>>> import numpy as np
>>> import numpy.linalg as la
>>> np.set_printoptions(suppress=True, linewidth=120)
>>> tidy = lambda a: np.round(a, 3) + 0
>>> m1 = np.load("arr.npy")
>>> m1
array([[-6.071, -0.518,  1.369],
       [-1.802, -1.801, -1.205],
       [-5.184,  0.415,  1.989],
       [-2.577,  0.227,  1.043],
       [-3.485, -0.669,  0.404],
       [-2.625,  0.245,  0.99 ],
       [-5.195,  0.408,  2.008],
       [-6.997, -1.416,  0.831],
       [-1.812, -1.794, -1.222],
       [-0.889, -0.929, -0.59 ],
       [-3.522, -0.709,  0.392],
       [-6.988, -1.4  ,  0.833],
       [-1.783, -1.767, -1.165],
       [-1.812, -1.811, -1.177],
       [-6.97 , -1.406,  0.77 ]])
>>> Ac = m1 - m1.mean(axis=0)
>>> Uu, sigma, Vt = la.svd(Ac, full_matrices=False)
>>> np.abs(Vt[0]).argmax()
np.int64(0)
>>> print(tidy(sigma))
[8.846 4.155 0.074]
>>> tidy(Vt[0] * np.sign(Vt[0, np.abs(Vt[0]).argmax()]))
array([ 0.91 , -0.118, -0.398])
>>> M2 = np.c_[m1[:, :2] @ np.array([[-1, -2], [1, 3]]), np.array([1, 1, 2, 1, 2, 1, 2, 0, 2, 2, 1, 0, 1, 2, 2])]
>>> tidy(M2)
array([[ 5.553, 10.588,  1.   ],
       [ 0.001, -1.799,  1.   ],
       [ 5.599, 11.613,  2.   ],
       [ 2.804,  5.835,  1.   ],
       [ 2.816,  4.963,  2.   ],
       [ 2.87 ,  5.985,  1.   ],
       [ 5.603, 11.614,  2.   ],
       [ 5.581,  9.746,  0.   ],
       [ 0.018, -1.758,  2.   ],
       [-0.04 , -1.009,  2.   ],
       [ 2.813,  4.917,  1.   ],
       [ 5.588,  9.776,  0.   ],
       [ 0.016, -1.735,  1.   ],
       [ 0.001, -1.809,  2.   ],
       [ 5.564,  9.722,  2.   ]])
>>> tidy(la.norm(M2 - m1 @ la.lstsq(m1, M2)[0], axis=0))
array([0.   , 0.   , 3.684])
>>> print(la.matrix_rank(M2))
3
>>> labels = m1[:, 2] > np.median(m1[:, 2])
>>> r0 = m1[labels].mean(axis=0) - m1[~labels].mean(axis=0)
>>> np.argsort(-np.abs(r0).round(6), kind="stable")
array([0, 2, 1])
>>> print(((m1 - m1.mean(axis=0)) @ r0 > 0).astype(int))
[1 0 1 0 0 0 1 1 0 0 0 1 0 0 1]
>>> gram = np.cov(m1, rowvar=False)
>>> print(np.argsort(-m1.std(axis=0).round(6), kind="stable"))
[0 2 1]
>>> tidy(np.polyfit(m1[:, 2], m1[:, 1], 1))
array([ 0.602, -1.073])
>>> tidy(la.eigvalsh(gram)[::-1])
array([5.589, 1.233, 0.   ])
>>> np.median(m1, axis=0)
array([-3.485, -0.929,  0.77 ])
>>> F = np.load("sample14.npy")
>>> print(tidy(F))
[[ 0.59  -0.422 -0.253]
 [-0.422  0.301  0.181]
 [-0.253  0.181  0.108]]
>>> # null space of dimension 2
>>> M2 = F / la.norm(F, axis=1, keepdims=True)
>>> gram = M2 @ M2.T
>>> (gram - 2 * np.eye(3)).round(6).argmax(axis=1)
array([0, 2, 1])
>>> np.argwhere(np.triu(np.abs(gram) > 0.95, 1))
array([[0, 1],
       [0, 2],
       [1, 2]])
>>> gram[0]
array([ 1., -1., -1.])
>>> print(gram)
[[ 1. -1. -1.]
 [-1.  1.  1.]
 [-1.  1.  1.]]
>>> np.degrees(np.arccos(np.clip(gram[0, 2], -1, 1)))
np.float64(180.0)
